% ipython --no-banner

In [1]: import numpy as np

In [2]: np.set_printoptions(precision=1, suppress=True, linewidth=100)

In [3]: E = np.array([[6.0, 0.0, 5.0, 0.0, 0.0, 0.0],
   ...:     [0.0, 6.0, 0.0, 5.0, 5.0, 0.0],
   ...:     [5.0, 0.0, 6.0, 0.0, 0.0, 0.0],
   ...:     [0.0, 5.0, 0.0, 6.0, 5.0, 0.0],
   ...:     [0.0, 5.0, 0.0, 5.0, 6.0, 0.0],
   ...:     [0.0, 0.0, 0.0, 0.0, 0.0, 6.0]])

In [4]: print(E)
[[6. 0. 5. 0. 0. 0.]
 [0. 6. 0. 5. 5. 0.]
 [5. 0. 6. 0. 0. 0.]
 [0. 5. 0. 6. 5. 0.]
 [0. 5. 0. 5. 6. 0.]
 [0. 0. 0. 0. 0. 6.]]

In [5]: vec = np.ones(6)

In [6]: for _ in range(7):
   ...:     vec = E @ vec
   ...:     vec /= np.linalg.norm(vec)
   ...:     print(round(vec @ E @ vec, 1))
   ...: 
14.5
15.3
15.7
15.8
15.9
16.0
16.0

In [7]: print(vec.round(1) + 0)
[0.  0.6 0.  0.6 0.6 0. ]

In [8]: T = np.stack([E, -1 * E, E[::-1]])

In [9]: print(np.linalg.det(T))
[ 1056.  1056. -1056.]

In [10]: print(np.linalg.matrix_rank(T.reshape(3, -1)))
2

In [11]: print(np.linalg.norm(T, axis=(1, 2)))
[20.4 20.4 20.4]

In [12]: print(np.einsum("bij,cij->bc", T, T))
[[ 416. -416.  170.]
 [-416.  416. -170.]
 [ 170. -170.  416.]]

In [13]: print(np.flatnonzero(np.linalg.matrix_power((E != 0) + (E.T != 0) + np.eye(6), 6)[1]))
[1 3 4]

In [14]: print(E @ E)
[[61.  0. 60.  0.  0.  0.]
 [ 0. 86.  0. 85. 85.  0.]
 [60.  0. 61.  0.  0.  0.]
 [ 0. 85.  0. 86. 85.  0.]
 [ 0. 85.  0. 85. 86.  0.]
 [ 0.  0.  0.  0.  0. 36.]]

In [15]: print((E != 0).astype(int))
[[1 0 1 0 0 0]
 [0 1 0 1 1 0]
 [1 0 1 0 0 0]
 [0 1 0 1 1 0]
 [0 1 0 1 1 0]
 [0 0 0 0 0 1]]

In [16]: print(np.sort(np.linalg.eigvals(E).real))
[ 1.  1.  1.  6. 11. 16.]

In [17]: print(round(np.linalg.det(E), 1))
1056.0

In [18]: evals, V = np.linalg.eigh(E)

In [19]: print((evals > 1e-8).sum(), (evals < -1e-8).sum())
6 0

In [20]: print(np.linalg.svd(E, compute_uv=False))
[16. 11.  6.  1.  1.  1.]

In [21]: print(np.abs(V[:, -1]).round(6).argmax())
1

In [22]: print(np.unique(evals.round(6) + 0, return_counts=True)[1])
[3 1 1 1]

In [23]: print(np.abs(V[:, -1]))
[0.  0.6 0.  0.6 0.6 0. ]

In [24]: print(np.round(V.T @ E @ V, 1) + 0)
[[ 1.  0.  0.  0.  0.  0.]
 [ 0.  1.  0.  0.  0.  0.]
 [ 0.  0.  1.  0.  0.  0.]
 [ 0.  0.  0.  6.  0.  0.]
 [ 0.  0.  0.  0. 11.  0.]
 [ 0.  0.  0.  0.  0. 16.]]

In [25]: L = np.linalg.cholesky(E)

In [26]: print(L)
[[2.4 0.  0.  0.  0.  0. ]
 [0.  2.4 0.  0.  0.  0. ]
 [2.  0.  1.4 0.  0.  0. ]
 [0.  2.  0.  1.4 0.  0. ]
 [0.  2.  0.  0.6 1.2 0. ]
 [0.  0.  0.  0.  0.  2.4]]

In [27]: print(E / np.sqrt(np.outer(np.diag(E), np.diag(E))))
[[1.  0.  0.8 0.  0.  0. ]
 [0.  1.  0.  0.8 0.8 0. ]
 [0.8 0.  1.  0.  0.  0. ]
 [0.  0.8 0.  1.  0.8 0. ]
 [0.  0.8 0.  0.8 1.  0. ]
 [0.  0.  0.  0.  0.  1. ]]

In [28]: print(L @ L.T)
[[6. 0. 5. 0. 0. 0.]
 [0. 6. 0. 5. 5. 0.]
 [5. 0. 6. 0. 0. 0.]
 [0. 5. 0. 6. 5. 0.]
 [0. 5. 0. 5. 6. 0.]
 [0. 0. 0. 0. 0. 6.]]

In [29]: print(np.linalg.eigvalsh(E).min() > 0)
True

In [30]: print(np.diag(L) ** 2)
[6.  6.  1.8 1.8 1.5 6. ]

In [31]: print(np.round(np.prod(np.diag(L)) ** 2, 1), round(float(np.linalg.det(E)), 1))
1056.0 1056.0
